In [1]: import numpy as np

In [2]: import numpy.linalg as la

In [3]: np.set_printoptions(suppress=True, linewidth=200)

In [4]: def rnd(a):
   ...:     return np.round(a, 3) + 0
   ...: 

In [5]: basis = np.array([[6, 3, -4, -6], [-9, 3, -5, -7], [0, 3, 7, -5]])

In [6]: M = np.repeat(basis, 27 // 3, axis=0)

In [7]: rng = np.random.default_rng(30698)

In [8]: M = M + 0.1 * rng.normal(size=M.shape)

In [9]: rnd(M)
Out[9]: 
array([[ 5.962,  2.911, -4.087, -5.989],
       [ 6.067,  2.862, -3.967, -5.859],
       [ 6.118,  3.026, -3.984, -5.975],
       [ 5.942,  3.121, -4.065, -6.044],
       [ 5.847,  3.029, -4.098, -5.802],
       [ 5.937,  3.097, -4.03 , -5.87 ],
       [ 5.862,  2.965, -4.011, -5.977],
       [ 6.148,  3.097, -3.952, -6.008],
       [ 6.007,  3.031, -4.184, -5.917],
       [-8.86 ,  3.008, -4.984, -6.9  ],
       [-9.086,  2.919, -5.099, -6.996],
       [-9.016,  2.96 , -5.08 , -7.01 ],
       [-9.087,  3.011, -5.141, -6.95 ],
       [-9.044,  3.062, -4.947, -7.022],
       [-8.933,  2.914, -5.079, -7.13 ],
       [-9.026,  3.137, -4.964, -6.971],
       [-9.032,  2.912, -5.076, -7.052],
       [-8.922,  3.013, -5.107, -6.94 ],
       [ 0.083,  2.926,  7.08 , -4.956],
       [ 0.013,  3.112,  6.982, -4.955],
       [-0.091,  3.169,  7.021, -4.977],
       [-0.051,  3.021,  6.897, -5.218],
       [-0.001,  2.98 ,  6.91 , -4.931],
       [-0.014,  3.042,  7.095, -4.911],
       [-0.194,  3.131,  6.864, -4.932],
       [-0.112,  2.912,  6.823, -5.004],
       [ 0.059,  2.932,  6.913, -5.102]])

In [10]: la.cond(M) > 100
Out[10]: np.False_

In [11]: la.matrix_rank(M, rtol=0.1)
Out[11]: np.int64(3)

In [12]: round(np.log10(la.cond(M)))
Out[12]: 2

In [13]: K = np.array([[6.0, 1.0, 1.0], [1.0, 6.0, 1.0], [1.0, 1.0, 6.0]])

In [14]: # symmetric

In [15]: q, r_ = la.qr(K)

In [16]: rnd(np.trace(q @ q.T))
Out[16]: np.float64(3.0)

In [17]: np.allclose(r_.T @ r_, K.T @ K)
Out[17]: True

In [18]: rnd(q)
Out[18]: 
array([[-0.973,  0.182, -0.14 ],
       [-0.162, -0.977, -0.14 ],
       [-0.162, -0.114,  0.98 ]])

In [19]: lab = rng.permutation(3)

In [20]: Y = K[:, lab] * rng.choice([-1, 1], 3)

In [21]: Y
Out[21]: 
array([[-1., -6.,  1.],
       [-6., -1.,  1.],
       [-1., -1.,  6.]])

In [22]: U, _, Vh = la.svd(K.T @ Y)

In [23]: rnd(la.lstsq(K, Y)[0])
Out[23]: 
array([[ 0., -1.,  0.],
       [-1.,  0.,  0.],
       [ 0.,  0.,  1.]])

In [24]: rnd(U @ Vh)
Out[24]: 
array([[ 0., -1.,  0.],
       [-1.,  0.,  0.],
       [ 0.,  0.,  1.]])

In [25]: lab = M[:, 1] > np.median(M[:, 1])

In [26]: r0 = M[lab].mean(axis=0) - M[~lab].mean(axis=0)

In [27]: ((M - M.mean(axis=0)) @ r0 > 0).astype(int)
Out[27]: array([1, 1, 1, 1, 1, 1, 1, 1, 1, 0, 0, 0, 0, 0, 0, 0, 0, 0, 1, 1, 1, 1, 1, 1, 1, 1, 1])

In [28]: rnd(r0)
Out[28]: array([4.569, 0.138, 1.471, 0.461])

In [29]: np.argsort(-np.abs(r0).round(6), kind="stable")
Out[29]: array([0, 2, 3, 1])

In [30]: x = np.ones(3)

In [31]: for _ in range(7):
    ...:     x = K @ x
    ...:     x /= la.norm(x)
    ...:     print(round(x @ K @ x, 3))
    ...: 
8.0
8.0
8.0
8.0
8.0
8.0
8.0

In [32]: rnd(x)
Out[32]: array([0.577, 0.577, 0.577])

In [33]: basis = np.array([[0.6, -0.3, 1.4]])

In [34]: W0 = np.array([[2],
    ...:     [1],
    ...:     [0],
    ...:     [2],
    ...:     [-1],
    ...:     [1],
    ...:     [-2],
    ...:     [-2],
    ...:     [-1],
    ...:     [2],
    ...:     [-1],
    ...:     [2],
    ...:     [-1],
    ...:     [0],
    ...:     [-2],
    ...:     [-1],
    ...:     [0],
    ...:     [0],
    ...:     [-2],
    ...:     [-2],
    ...:     [-1]]) @ basis + 0.02 * rng.normal(size=(21, 3))

In [35]: rnd(W0)
Out[35]: 
array([[ 1.18 , -0.61 ,  2.805],
       [ 0.615, -0.352,  1.42 ],
       [ 0.005,  0.014, -0.012],
       [ 1.208, -0.597,  2.783],
       [-0.622,  0.296, -1.378],
       [ 0.623, -0.332,  1.411],
       [-1.216,  0.642, -2.789],
       [-1.205,  0.6  , -2.798],
       [-0.59 ,  0.284, -1.403],
       [ 1.209, -0.586,  2.801],
       [-0.618,  0.297, -1.399],
       [ 1.194, -0.598,  2.826],
       [-0.6  ,  0.322, -1.363],
       [ 0.007, -0.01 ,  0.011],
       [-1.153,  0.61 , -2.806],
       [-0.588,  0.31 , -1.394],
       [ 0.03 , -0.039,  0.018],
       [ 0.011,  0.008,  0.043],
       [-1.189,  0.586, -2.798],
       [-1.232,  0.585, -2.801],
       [-0.603,  0.291, -1.412]])

In [36]: D = la.norm(W0[:, None] - W0[None], axis=-1)

In [37]: np.unravel_index(D.round(6).argmax(), D.shape)
Out[37]: (np.int64(11), np.int64(19))

In [38]: basis = W0[[11, 9]].astype(float)

In [39]: for _ in range(3):
    ...:     lab = la.norm(W0[:, None] - basis, axis=-1).argmin(axis=1)
    ...:     basis = np.array([W0[lab == j].mean(axis=0) for j in range(2)])
    ...: 

In [40]: lab
Out[40]: array([0, 0, 1, 0, 1, 0, 1, 1, 1, 0, 1, 0, 1, 1, 1, 1, 1, 1, 1, 1, 1])

In [41]: np.bincount(lab)
Out[41]: array([ 6, 15])

In [42]: r0 = np.array([1, 0, -1])

In [43]: rnd(np.polyval(r0, W0[13]))
Out[43]: array([-1., -1., -1.])

In [44]: rnd(np.convolve(W0[13], r0))
Out[44]: array([ 0.007, -0.01 ,  0.004,  0.01 , -0.011])

In [45]: A = np.load("layer6.npy")

In [46]: A
Out[46]: 
array([[-0.651, -1.116, -0.733,  2.721, -0.389],
       [-1.116,  3.666,  0.064,  1.128, -0.148],
       [-0.733,  0.064, -1.609, -0.417,  1.107],
       [ 2.721,  1.128, -0.417, -1.124,  0.44 ],
       [-0.389, -0.148,  1.107,  0.44 ,  3.719]])

In [47]: W1 = np.array([[3, -1, 1], [-3, -2, 3], [2, -3, 0], [-2, -2, 2], [1, 3, 2]])

In [48]: coef = np.array([3, 2, 1])

In [49]: hid = np.maximum(A @ W1 + coef, 0)

In [50]: rnd(hid)
Out[50]: 
array([[ 0.   ,  0.473,  1.665],
       [ 0.   ,  0.   , 12.842],
       [ 0.   , 11.587,  1.839],
       [ 9.633,  1.842,  5.737],
       [ 7.33 ,  9.641,  8.485]])

In [51]: la.matrix_rank(hid)
Out[51]: np.int64(3)

In [52]: basis = np.array([[5, 1], [0, 4], [3, 1]])

In [53]: W1 @ basis
Out[53]: 
array([[ 18,   0],
       [ -6,  -8],
       [ 10, -10],
       [ -4,  -8],
       [ 11,  15]])

In [54]: q, r_ = la.qr(hid)

In [55]: rnd(q)
Out[55]: 
array([[ 0.   , -0.036,  0.118],
       [ 0.   ,  0.   ,  0.982],
       [ 0.   , -0.87 , -0.077],
       [-0.796,  0.298, -0.077],
       [-0.606, -0.392,  0.101]])

In [56]: rnd(q @ r_)
Out[56]: 
array([[ 0.   ,  0.473,  1.665],
       [ 0.   ,  0.   , 12.842],
       [ 0.   , 11.587,  1.839],
       [ 9.633,  1.842,  5.737],
       [ 7.33 ,  9.641,  8.485]])

In [57]: q.shape, r_.shape
Out[57]: ((5, 3), (3, 3))

In [58]: rnd(np.abs(np.diag(r_)))
Out[58]: array([12.105, 13.322, 13.081])

In [59]: rnd(abs(r_[0, 0])), rnd(la.norm(hid[:, 0]))
Out[59]: (np.float64(12.105), np.float64(12.105))

In [60]: rnd(r_)
Out[60]: 
array([[-12.105,  -7.304,  -9.704],
       [  0.   , -13.322,  -3.272],
       [  0.   ,   0.   ,  13.081]])
